$ ipython --no-banner

In [1]: import numpy as np

In [2]: np.set_printoptions(suppress=True, linewidth=140)

In [3]: arr = np.load("test1.npy")

In [4]: arr
Out[4]: 
array([[-3, -2, -1],
       [ 0,  1,  2],
       [ 3,  4,  5],
       [ 6,  7,  8],
       [ 9, 10, 11]])

In [5]: rk = np.linalg.matrix_rank(arr)

In [6]: rk
Out[6]: np.int64(2)

In [7]: null = np.linalg.svd(arr)[2][rk:].T

In [8]: [int(np.linalg.matrix_rank(arr[:i])) for i in range(1, len(arr) + 1)]
Out[8]: [1, 2, 2, 2, 2]

In [9]: np.round(null @ null.T, 1)
Out[9]: 
array([[ 0.2, -0.3,  0.2],
       [-0.3,  0.7, -0.3],
       [ 0.2, -0.3,  0.2]])

In [10]: null.shape
Out[10]: (3, 1)

In [11]: np.round(null[:, 0] / null[np.abs(null[:, 0]).round(6).argmax(), 0], 1)
Out[11]: array([-0.5,  1. , -0.5])

In [12]: np.unique(arr.round(6), axis=0).shape
Out[12]: (5, 3)

In [13]: np.round(arr @ np.linalg.pinv(arr) @ arr, 1) + 0
Out[13]: 
array([[-3., -2., -1.],
       [ 0.,  1.,  2.],
       [ 3.,  4.,  5.],
       [ 6.,  7.,  8.],
       [ 9., 10., 11.]])

In [14]: np.abs(np.diag(np.linalg.qr(arr)[1])) > 1e-9
Out[14]: array([ True,  True, False])

In [15]: A2 = arr[0, 0] * arr[1:] - np.outer(arr[1:, 0], arr[0])

In [16]: A2
Out[16]: 
array([[  0,  -3,  -6],
       [  0,  -6, -12],
       [  0,  -9, -18],
       [  0, -12, -24]])

In [17]: arr[:, 0] / arr[0, 0]
Out[17]: array([ 1., -0., -1., -2., -3.])

In [18]: U, sv, VT = np.linalg.svd(arr, full_matrices=False)

In [19]: np.abs(U[:, 0]).round(6).argmax()
Out[19]: np.int64(4)

In [20]: np.round(U.T @ arr @ VT.T, 1) + 0
Out[20]: 
array([[22.7,  0. ,  0. ],
       [ 0. ,  2.3,  0. ],
       [ 0. ,  0. ,  0. ]])

In [21]: U.shape, sv.shape, VT.shape
Out[21]: ((5, 3), (3,), (3, 3))

In [22]: np.round(np.cumsum(sv ** 2) / np.sum(sv ** 2), 1)
Out[22]: array([1., 1., 1.])

In [23]: np.linalg.matrix_rank(arr, rtol=0.1)
Out[23]: np.int64(2)

In [24]: [round(float(x), 1) for x in np.linalg.svd(arr, compute_uv=False)[:3]]
Out[24]: [22.7, 2.3, 0.0]

In [25]: np.argsort(-np.linalg.norm(arr, axis=0).round(6), kind="stable")[:3]
Out[25]: array([2, 1, 0])

In [26]: J = np.load("a.npy")

In [27]: J
Out[27]: 
array([[ 1,  0,  0,  0],
       [ 1,  1,  0,  0],
       [ 1, -2,  1,  0],
       [ 0,  2, -1,  1]])

In [28]: blk = np.stack([J, -2 * J, J[::-1]])

In [29]: blk.shape
Out[29]: (3, 4, 4)

In [30]: (blk @ J.T).shape
Out[30]: (3, 4, 4)

In [31]: np.linalg.matrix_rank(blk.reshape(3, -1))
Out[31]: np.int64(2)

In [32]: blk.sum(axis=0)
Out[32]: 
array([[-1,  2, -1,  1],
       [ 0, -3,  1,  0],
       [ 0,  3, -1,  0],
       [ 1, -2,  1, -1]])

In [33]: M = np.load("out2.npy")

In [34]: M.round(1)
Out[34]: 
array([[-0.7, -0.1,  0.7],
       [ 0. , -1. , -0.1],
       [ 0.7, -0.1,  0.7]])

In [35]: vec = np.array([9, 0, 5])

In [36]: np.round(M.T @ (M @ vec), 1) + 0
Out[36]: array([9., 0., 5.])

In [37]: [p for p in range(1, 25) if np.allclose(np.linalg.matrix_power(M, p), np.eye(3))]
Out[37]: []

In [38]: np.round(np.sort(np.abs(np.degrees(np.angle(np.linalg.eigvals(M))))), 1)
Out[38]: array([  0., 178., 178.])

In [39]: round(np.linalg.det(M), 1)
Out[39]: np.float64(1.0)

In [40]: round(float(np.linalg.norm(vec)), 1), round(float(np.linalg.norm(M @ vec)), 1)
Out[40]: (10.3, 10.3)

In [41]: np.round(M.T @ M, 1) + 0
Out[41]: 
array([[1., 0., 0.],
       [0., 1., 0.],
       [0., 0., 1.]])

In [42]: np.round(np.linalg.pinv(M), 1)
Out[42]: 
array([[-0.7,  0. ,  0.7],
       [-0.1, -1. , -0.1],
       [ 0.7, -0.1,  0.7]])

In [43]: np.round(np.linalg.svd(M, compute_uv=False), 1)
Out[43]: array([1., 1., 1.])

In [44]: np.round(M @ M.T, 1) + 0
Out[44]: 
array([[1., 0., 0.],
       [0., 1., 0.],
       [0., 0., 1.]])

In [45]: K = np.load("case5.npy")

In [46]: K
Out[46]: 
array([[1, 0, 0, 0],
       [1, 3, 0, 0],
       [0, 1, 2, 0],
       [0, 2, 3, 1]])

In [47]: def softmax(z):
    ...:     e = np.exp(z - z.max(axis=-1, keepdims=True))
    ...:     return e / e.sum(axis=-1, keepdims=True)
    ...: 

In [48]: np.round(softmax(K[3]), 1) + 0
Out[48]: array([0. , 0.2, 0.6, 0.1])

In [49]: np.round(softmax(K[3] + -1), 1) + 0
Out[49]: array([0. , 0.2, 0.6, 0.1])

In [50]: scores = K @ K.T / np.sqrt(4)

In [51]: softmax(scores).round(6).argmax(axis=1)
Out[51]: array([0, 1, 3, 3])

In [52]: np.round(softmax(scores)[3] @ K, 1) + 0
Out[52]: array([0. , 2. , 2.9, 0.9])

In [53]: A2 = np.array([[0.9, -1.3, 0.2],
    ...:     [0.4, -0.5, -0.6],
    ...:     [-0.7, 0.5, 0.6],
    ...:     [1.4, 0.4, 0.7]])

In [54]: C = np.array([[2.2, 0.9, 0.3, 0.3, -0.5],
    ...:     [-0.7, -1.2, -1.0, 1.5, 0.4],
    ...:     [0.3, 0.5, 1.8, -0.2, -0.7]])

In [55]: A = A2 @ C

In [56]: A.round(1) + 0
Out[56]: 
array([[ 3. ,  2.5,  1.9, -1.7, -1.1],
       [ 1. ,  0.7, -0.5, -0.5,  0. ],
       [-1.7, -0.9,  0.4,  0.4,  0.1],
       [ 3. ,  1.1,  1.3,  0.9, -1. ]])

In [57]: A2 = np.array([[0, 1, 2], [2, 3, 1]])

In [58]: C = np.kron(A2, A)

In [59]: np.linalg.matrix_rank(C)
Out[59]: np.int64(6)

In [60]: U, sv, VT = np.linalg.svd(A)

In [61]: vecs = VT[:(sv > 1e-8).sum()]

In [62]: rng = np.random.default_rng(711)

In [63]: vec = A[2] + -1 * A[0] + rng.integers(2) * np.eye(5)[4]

In [64]: vec.round(1)
Out[64]: array([-4.7, -3.4, -1.6,  2.1,  1.2])

In [65]: round(np.linalg.norm(vec - vecs.T @ vecs @ vec), 1)
Out[65]: np.float64(0.0)

In [66]: [round(float(x), 1) for x in np.linalg.svd(A, compute_uv=False)[:3]]
Out[66]: [6.0, 2.0, 1.5]

In [67]: round(np.linalg.norm(A, 2) / np.linalg.norm(A), 1)
Out[67]: np.float64(0.9)

In [68]: np.argsort(-np.linalg.norm(A, axis=0).round(6), kind="stable")[:3]
Out[68]: array([0, 1, 2])

In [69]: np.abs(np.diag(np.linalg.qr(A)[1])) > 1e-9
Out[69]: array([ True,  True,  True, False])

In [70]: W = np.array([[-3, -2, 2], [1, 0, -3], [3, 2, 2], [0, 2, 2], [3, 3, 1]])

In [71]: beta = np.array([2, 0, 3])

In [72]: act = np.maximum(A @ W + beta, 0)

In [73]: act.round(1)
Out[73]: 
array([[0. , 0. , 0.8],
       [0. , 0. , 1.2],
       [7.7, 5.4, 4.1],
       [0. , 0. , 8.9]])

In [74]: C = np.array([[-1, 2, -2], [-4, 2, -2], [-5, 0, -4]])

In [75]: (act @ C).round(6).argmax(axis=1)
Out[75]: array([1, 1, 1, 1])

In [76]: W @ C
Out[76]: 
array([[  1, -10,   2],
       [ 14,   2,  10],
       [-21,  10, -18],
       [-18,   4, -12],
       [-20,  12, -16]])

In [77]: np.round(act @ C, 1)
Out[77]: 
array([[ -4. ,   0. ,  -3.2],
       [ -6. ,   0. ,  -4.8],
       [-49.7,  26.2, -42.5],
       [-44.6,   0. , -35.7]])

In [78]: F = np.diag(3 * np.array([0, 1, 3, 2, 0])) + np.array([[-1, -2, 1, -2, 2],
    ...:     [1, 2, -1, -2, -2],
    ...:     [2, 0, 1, 1, 2],
    ...:     [1, -1, 2, -2, -2],
    ...:     [2, 1, 1, 0, 0]])

In [79]: F
Out[79]: 
array([[-1, -2,  1, -2,  2],
       [ 1,  5, -1, -2, -2],
       [ 2,  0, 10,  1,  2],
       [ 1, -1,  2,  4, -2],
       [ 2,  1,  1,  0,  0]])

In [80]: A2 = np.array([[0, 1, -1], [-2, 1, -1], [1, -1, 2], [-2, 2, 1], [-2, -2, 1]])

In [81]: np.einsum("ik,kj->ji", F, A2)
Out[81]: 
array([[  5,  -3,   4,   0,  -1],
       [-12,   7, -10,  10,   2],
       [  5, -12,  21,   6,  -1]])

In [82]: np.linalg.matrix_rank(F @ A2)
Out[82]: np.int64(3)

In [83]: np.vstack([F, A2.T]).shape
Out[83]: (8, 5)

In [84]: F @ A2
Out[84]: 
array([[  5, -12,   5],
       [ -3,   7, -12],
       [  4, -10,  21],
       [  0,  10,   6],
       [ -1,   2,  -1]])

In [85]: A2.T @ F.T
Out[85]: 
array([[  5,  -3,   4,   0,  -1],
       [-12,   7, -10,  10,   2],
       [  5, -12,  21,   6,  -1]])

In [86]: u = np.array([2, 1, 3, 1, 3])

In [87]: A2 = F + np.outer(u, np.eye(5)[3])

In [88]: np.linalg.matrix_rank(np.linalg.inv(A2) - np.linalg.inv(F), tol=1e-8)
Out[88]: np.int64(1)

In [89]: A2
Out[89]: 
array([[-1., -2.,  1.,  0.,  2.],
       [ 1.,  5., -1., -1., -2.],
       [ 2.,  0., 10.,  4.,  2.],
       [ 1., -1.,  2.,  5., -2.],
       [ 2.,  1.,  1.,  3.,  0.]])

In [90]: np.round(np.linalg.det(A2) / np.linalg.det(F), 1), round(1 + np.linalg.solve(F, u)[3], 1)
Out[90]: (np.float64(-1.2), np.float64(-1.2))

In [91]: q, vecs = np.linalg.qr(A2[:, :4])[0], np.linalg.qr(A2[:, 4:])[0]

In [92]: sv = np.linalg.svd(q.T @ vecs, compute_uv=False)

In [93]: sv.round(1)
Out[93]: array([0.9])

In [94]: np.round(np.degrees(np.arccos(sv.clip(0, 1))), 1)
Out[94]: array([22.1])

In [95]: round(np.linalg.norm(q @ q.T - vecs @ vecs.T, 2), 1)
Out[95]: np.float64(1.0)

In [96]: (sv > 0.9).sum()
Out[96]: np.int64(1)

In [97]: A2 = np.linalg.inv(F)

In [98]: round(float(np.linalg.cond(F)), 1)
Out[98]: 18.2

In [99]: np.round(F @ A2, 1) + 0
Out[99]: 
array([[1., 0., 0., 0., 0.],
       [0., 1., 0., 0., 0.],
       [0., 0., 1., 0., 0.],
       [0., 0., 0., 1., 0.],
       [0., 0., 0., 0., 1.]])
